>>> import numpy as np
>>> from numpy import linalg as LA
>>> np.set_printoptions(precision=1, suppress=True, linewidth=160, floatmode="fixed")
>>> tidy = lambda a: np.round(a, 1) + 0
>>> u = np.array([-3, -2, 3])
>>> g = np.array([4, -1])
>>> F = np.outer(u, g)
>>> F
array([[-12,   3],
       [ -8,   2],
       [ 12,  -3]])
>>> # looks like rank 1
>>> Uu, sigma, Vt = LA.svd(F)
>>> tidy(sigma)
array([19.3,  0.0])
>>> np.argmax(sigma[:-1] / (sigma[1:] + 1e-6)) + 1
np.int64(1)
>>> M2 = Uu[:, :1] @ np.diag(sigma[:1]) @ Vt[:1]
>>> tidy(M2)
array([[-12.0,   3.0],
       [ -8.0,   2.0],
       [ 12.0,  -3.0]])
>>> tidy(np.abs(F - M2).max())
np.float64(0.0)
>>> LA.matrix_rank(F, rtol=0.05)
np.int64(1)
>>> tidy(LA.norm(F - M2) / LA.norm(F))
np.float64(0.0)
>>> LA.matrix_rank(M2)
np.int64(1)
>>> tidy(LA.norm(F - M2, 2)), tidy(sigma[1])
(np.float64(0.0), np.float64(0.0))
>>> th = np.radians(30)
>>> r_ = np.eye(2)
>>> r_[0, 0] = r_[1, 1] = np.cos(th)
>>> r_[0, 1], r_[1, 0] = -np.sin(th), np.sin(th)
>>> tidy(r_)
array([[ 0.9, -0.5],
       [ 0.5,  0.9]])
>>> M2 = F @ r_.T
>>> tidy(LA.svd(F, compute_uv=False)), tidy(LA.svd(M2, compute_uv=False))
(array([19.3,  0.0]), array([19.3,  0.0]))
>>> np.allclose(F @ F.T, M2 @ M2.T)
True
>>> T = np.stack([F, -3 * F, F[::-1]])
>>> LA.matrix_rank(T.reshape(3, -1))
np.int64(2)
>>> T.sum(axis=0)
array([[ 36,  -9],
       [  8,  -2],
       [-36,   9]])
>>> T.shape
(3, 3, 2)
>>> LA.matrix_rank(T)
array([1, 1, 1])
>>> tidy(LA.norm(T, axis=(1, 2)))
array([19.3, 58.0, 19.3])
>>> (T @ F.T).shape
(3, 3, 3)
>>> feats = np.load("arr.npy")
>>> feats
array([[ 0, -1,  3, -3],
       [ 0,  0, -2, -1],
       [ 0,  0,  0,  3],
       [ 0,  0,  0,  0]])
>>> # null space of dimension 1
>>> np.prod(np.diag(feats)), tidy(LA.det(feats))
(np.int64(0), np.float64(0.0))
>>> [int(LA.matrix_rank(LA.matrix_power(feats, p))) for p in range(1, 5)]
[3, 2, 1, 0]
>>> W0 = np.array([[10, 10, 6, 8], [20, 20, 12, 16], [25, 25, 15, 20], [15, 15, 9, 12]])
>>> # looks like rank 1
>>> Uu, sigma, Vt = LA.svd(W0)
>>> V = Vt[:(sigma > 1e-8).sum()]
>>> rng = np.random.default_rng(235)
>>> x = W0[3] + 3 * W0[2] + rng.integers(2) * np.eye(4)[3]
>>> x
array([90.0, 90.0, 54.0, 73.0])
>>> tidy(V.T @ V)
array([[0.3, 0.3, 0.2, 0.3],
       [0.3, 0.3, 0.2, 0.3],
       [0.2, 0.2, 0.1, 0.2],
       [0.3, 0.3, 0.2, 0.2]])
>>> LA.matrix_rank(np.vstack([W0, x]))
np.int64(2)
>>> tidy(LA.norm(x - V.T @ V @ x))
np.float64(0.9)
>>> np.allclose(V.T @ V @ x, x)
False
>>> r = LA.matrix_rank(W0)
>>> r
np.int64(1)
>>> ns = LA.svd(W0)[2][r:].T
>>> tidy(W0 @ ns)
array([[0.0, 0.0, 0.0],
       [0.0, 0.0, 0.0],
       [0.0, 0.0, 0.0],
       [0.0, 0.0, 0.0]])
>>> [int(LA.matrix_rank(np.delete(W0, i, axis=0))) for i in range(4)]
[1, 1, 1, 1]
>>> ns.shape
(4, 3)
>>> [int(LA.matrix_rank(W0[:, :j + 1])) for j in range(4)]
[1, 1, 1, 1]
>>> np.allclose(W0 @ ns, 0)
True
>>> M2 = np.array([[1, -2], [-1, 1]])
>>> basis = np.array([[0, 2], [-2, 2]])
>>> E = np.kron(M2, basis)
>>> E
array([[ 0,  2,  0, -4],
       [-2,  2,  4, -4],
       [ 0, -2,  0,  2],
       [ 2, -2, -2,  2]])
>>> Uu, sigma, Vt = LA.svd(feats)
>>> V = Vt[:(sigma > 1e-8).sum()]
>>> x = feats[2] + -3 * feats[1] + rng.integers(2) * np.eye(4)[1]
>>> x
array([0.0, 0.0, 6.0, 6.0])
>>> tidy(np.diag(V.T @ V))
array([0.0, 1.0, 1.0, 1.0])
>>> LA.matrix_rank(np.vstack([feats, x]))
np.int64(3)
